>>> import numpy as np
>>> import numpy.linalg as la
>>> np.set_printoptions(suppress=True, linewidth=120)
>>> W0 = np.array([[-1, -1, -2, -2], [-3, -2, -6, -4], [2, 2, -1, -1], [6, 4, -3, -2]])
>>> f = np.array([3, 2, 2])
>>> print(np.polyval(f, W0[3]))
[122  58  23  10]
>>> print(np.array([np.convolve(row, f, "same") for row in W0]))
[[ -5 -10 -12  -8]
 [-12 -28 -28 -20]
 [ 10   5  -1  -4]
 [ 24  11  -4 -10]]
>>> A = np.load("arr.npy")
>>> print(A)
[[0. 1. 1. 1. 1.]
 [1. 0. 1. 1. 1.]
 [1. 1. 0. 1. 1.]
 [1. 1. 1. 0. 1.]
 [1. 1. 1. 1. 0.]]
>>> evals, V = la.eigh(A)
>>> print((evals > 1e-8).sum(), (evals < -1e-8).sum())
1 4
>>> print(np.round(np.abs(V[:, -1]), 1))
[0.4 0.4 0.4 0.4 0.4]
>>> print(np.unique(evals.round(6) + 0, return_counts=True)[1])
[4 1]
>>> A2 = np.array([[-5, -3, 0], [0, -9, -1], [2, -2, 2], [1, 8, 3], [-5, 1, 5]])
>>> print(A2.T @ A.T)
[[ -2.  -7.  -9.  -8.  -2.]
 [ -2.   4.  -3. -13.  -6.]
 [  9.  10.   7.   6.   4.]]
>>> print(np.vstack([A, A2.T]).shape)
(8, 5)
>>> print(la.matrix_rank(A @ A2))
3
>>> print(la.matrix_rank(np.vstack([A, A2.T])))
5
>>> print(np.einsum("ij,ij->i", A, A))
[4. 4. 4. 4. 4.]
>>> print(np.einsum("ij->j", A))
[4. 4. 4. 4. 4.]
>>> print(np.einsum("ik,kj->ij", A, A2))
[[ -2.  -2.   9.]
 [ -7.   4.  10.]
 [ -9.  -3.   7.]
 [ -8. -13.   6.]
 [ -2.  -6.   4.]]
>>> q = A.astype(float).copy()
>>> for j in range(5):
...     q[:, j] -= q[:, :j] @ (q[:, :j].T @ q[:, j])
...     q[:, j] /= la.norm(q[:, j])
... 
>>> print(q.round(1))
[[ 0.   0.8  0.5  0.4  0.3]
 [ 0.5 -0.6  0.5  0.4  0.3]
 [ 0.5  0.2 -0.7  0.4  0.3]
 [ 0.5  0.2  0.1 -0.8  0.3]
 [ 0.5  0.2  0.1  0.1 -0.8]]
>>> evals, V = la.eigh(A)
>>> x0 = np.array([-3, 0, -3, 1, -3])
>>> print(np.round(V * np.abs(evals) @ V.T, 1))
[[1.6 0.6 0.6 0.6 0.6]
 [0.6 1.6 0.6 0.6 0.6]
 [0.6 0.6 1.6 0.6 0.6]
 [0.6 0.6 0.6 1.6 0.6]
 [0.6 0.6 0.6 0.6 1.6]]
>>> print(x0 @ A @ x0)
36.0
>>> print(np.round(x0 @ A @ x0 / (x0 @ x0), 1), round(float(evals[0]), 1), round(evals[-1], 1))
1.3 -1.0 4.0
>>> print((np.sign(V[:, -1].round(6)) == np.sign(V[0, -1].round(6))).astype(int))
[1 1 1 1 1]
>>> print(A.sum(axis=0))
[4. 4. 4. 4. 4.]
>>> print(np.trace(A @ A @ A) // 6)
10.0
>>> low = np.diag(A.sum(axis=1)) - A
>>> print(np.round(la.eigvalsh(low), 1) + 0)
[0. 5. 5. 5. 5.]
>>> print(low)
[[ 4. -1. -1. -1. -1.]
 [-1.  4. -1. -1. -1.]
 [-1. -1.  4. -1. -1.]
 [-1. -1. -1.  4. -1.]
 [-1. -1. -1. -1.  4.]]
>>> feats = np.array([[0.9, 1.1, 1.6],
...     [0.5, 1.2, 1.9],
...     [1.2, 0.9, 2.0],
...     [1.5, 1.1, 1.8],
...     [1.8, 1.1, 1.5],
...     [2.3, 1.2, 1.1],
...     [-0.3, 1.0, 2.0],
...     [-0.3, 0.8, 2.3],
...     [-0.3, 1.2, 2.5]])
>>> hat = feats @ la.solve(feats.T @ feats, feats.T)
>>> print(la.matrix_rank(np.eye(9) - hat))
6
>>> print(np.round(np.diag(hat), 1))
[0.2 0.3 0.5 0.2 0.2 0.5 0.3 0.4 0.4]
>>> print(np.allclose(hat @ hat, hat))
True
>>> print(np.trace(hat))
3.0
>>> A2 = feats / la.norm(feats, axis=1, keepdims=True)
>>> C2 = A2 @ A2.T
>>> print(round(np.degrees(np.arccos(np.clip(C2[0, 4], -1, 1))), 1))
19.2
>>> print(C2.round(1))
[[1.  1.  1.  1.  0.9 0.9 0.8 0.8 0.8]
 [1.  1.  1.  0.9 0.9 0.7 0.9 0.9 0.9]
 [1.  1.  1.  1.  1.  0.9 0.8 0.8 0.8]
 [1.  0.9 1.  1.  1.  0.9 0.7 0.7 0.7]
 [0.9 0.9 1.  1.  1.  1.  0.6 0.6 0.6]
 [0.9 0.7 0.9 0.9 1.  1.  0.4 0.4 0.4]
 [0.8 0.9 0.8 0.7 0.6 0.4 1.  1.  1. ]
 [0.8 0.9 0.8 0.7 0.6 0.4 1.  1.  1. ]
 [0.8 0.9 0.8 0.7 0.6 0.4 1.  1.  1. ]]
>>> q, V = la.qr(feats[:, :1])[0], la.qr(feats[:, 1:])[0]
>>> s = la.svd(q.T @ V, compute_uv=False)
>>> print(s.round(1))
[0.9]
>>> arr = np.load("dump.npy")
>>> print(arr)
[[-0.8 -1.1  0.5 -0.5  0.6  2.6 -1.7 -2.5  0.4]
 [ 1.3  2.4  0.   0.9 -1.4  1.8 -0.7  5.   1.5]
 [ 0.6  1.8  1.1 -0.1 -1.6 -0.1  0.  -0.7 -1.7]
 [-1.5 -0.6  0.7 -0.3 -0.4  1.1  0.6 -1.2  0.4]
 [ 0.8 -0.4  0.6 -1.3  0.3 -1.8  0.9 -6.6 -0.3]
 [ 0.5  0.8 -1.7 -0.4 -1.3  0.3 -0.9 -2.1  0.6]
 [-1.  -0.6 -1.  -1.4 -1.9 -0.3 -1.2 -7.2  0.7]
 [-0.3  0.7 -1.7  1.1  1.6 -1.3  0.8  5.6  0.5]
 [-1.6 -1.3  0.3  0.2  0.6  1.   0.9  1.  -0.3]
 [-0.3  1.  -0.9  0.9 -0.3 -0.8  0.   4.8  0.4]
 [ 0.2 -0.9 -0.4 -0.7  1.   1.7 -0.8 -4.1  0.7]
 [ 0.4  0.2 -1.3  0.3  0.1 -2.1  1.   1.3  0.2]
 [-0.4 -0.1  0.7  0.6  1.6 -2.6  1.5  2.5 -0.8]
 [ 1.7 -1.6 -1.2 -1.3 -1.2 -0.6 -0.3 -6.5 -1.6]
 [-0.7  1.9  0.2  0.5  1.  -1.2 -0.3  2.1  0.3]
 [-1.8  0.5 -0.5  0.7 -1.5 -0.7 -0.8  3.3 -0.9]
 [-0.8 -1.   0.9  1.6  0.5  0.5 -1.   7.5  0.4]
 [-1.3  0.2 -0.4  0.6  1.6  1.5 -1.9  3.2 -0.3]
 [ 1.3 -0.4 -0.7 -0.1  0.3  1.2 -0.3 -0.5 -0.1]
 [-1.9  1.1  0.1  2.2  0.2 -0.9 -1.2 11.1  0.1]
 [-1.1  1.3 -3.6  0.3 -1.   0.1 -0.2  1.5  1.1]
 [ 0.7  0.8 -1.3 -1.  -0.1 -0.1  0.7 -4.7 -0.9]
 [-0.9 -0.2 -1.5 -0.7 -1.5 -0.2  0.2 -3.3  1.2]
 [-0.2 -0.3  0.  -1.2  2.   1.1 -0.7 -6.5  1.1]
 [-0.9 -2.5 -0.7  1.2  1.8  1.3  1.5  6.2 -1.8]
 [ 0.3 -0.4  0.2 -1.7  0.1 -1.3  0.4 -8.9  0.6]
 [ 1.6  1.5 -0.6  0.3  0.1 -1.  -1.9  1.8  0.8]
 [-0.9  1.9  1.8  0.9  1.7 -0.4 -4.   4.2 -0.8]
 [ 1.5  1.3  0.4  1.7  1.1  0.  -0.5  8.5 -0.5]]
>>> Ac = (arr - arr.mean(axis=0)) / arr.std(axis=0)
>>> print(np.round(Ac.std(axis=0), 1))
[1. 1. 1. 1. 1. 1. 1. 1. 1.]
>>> print(np.argwhere(np.abs(Ac) > 2))
[[ 0  5]
 [ 2  8]
 [12  5]
 [19  3]
 [19  7]
 [20  2]
 [24  1]
 [24  8]
 [27  2]
 [27  6]]
>>> c = la.lstsq(np.delete(Ac, 3, axis=1), Ac[:, 3])[0]
>>> print(round(1 - np.var(Ac[:, 3] - np.delete(Ac, 3, axis=1) @ c), 1))
1.0
>>> X = np.load("m.npy")
>>> print(X)
[[2. 1. 0. 0.]
 [0. 2. 1. 0.]
 [0. 0. 2. 1.]
 [0. 0. 0. 2.]]
>>> # triangular, det is the product of the diagonal
>>> q = X.astype(float).copy()
>>> for j in range(4):
...     q[:, j] -= q[:, :j] @ (q[:, :j].T @ q[:, j])
...     q[:, j] /= la.norm(q[:, j])
... 
>>> print(q.T @ X)
[[2. 1. 0. 0.]
 [0. 2. 1. 0.]
 [0. 0. 2. 1.]
 [0. 0. 0. 2.]]
>>> print(q.T @ q)
[[1. 0. 0. 0.]
 [0. 1. 0. 0.]
 [0. 0. 1. 0.]
 [0. 0. 0. 1.]]
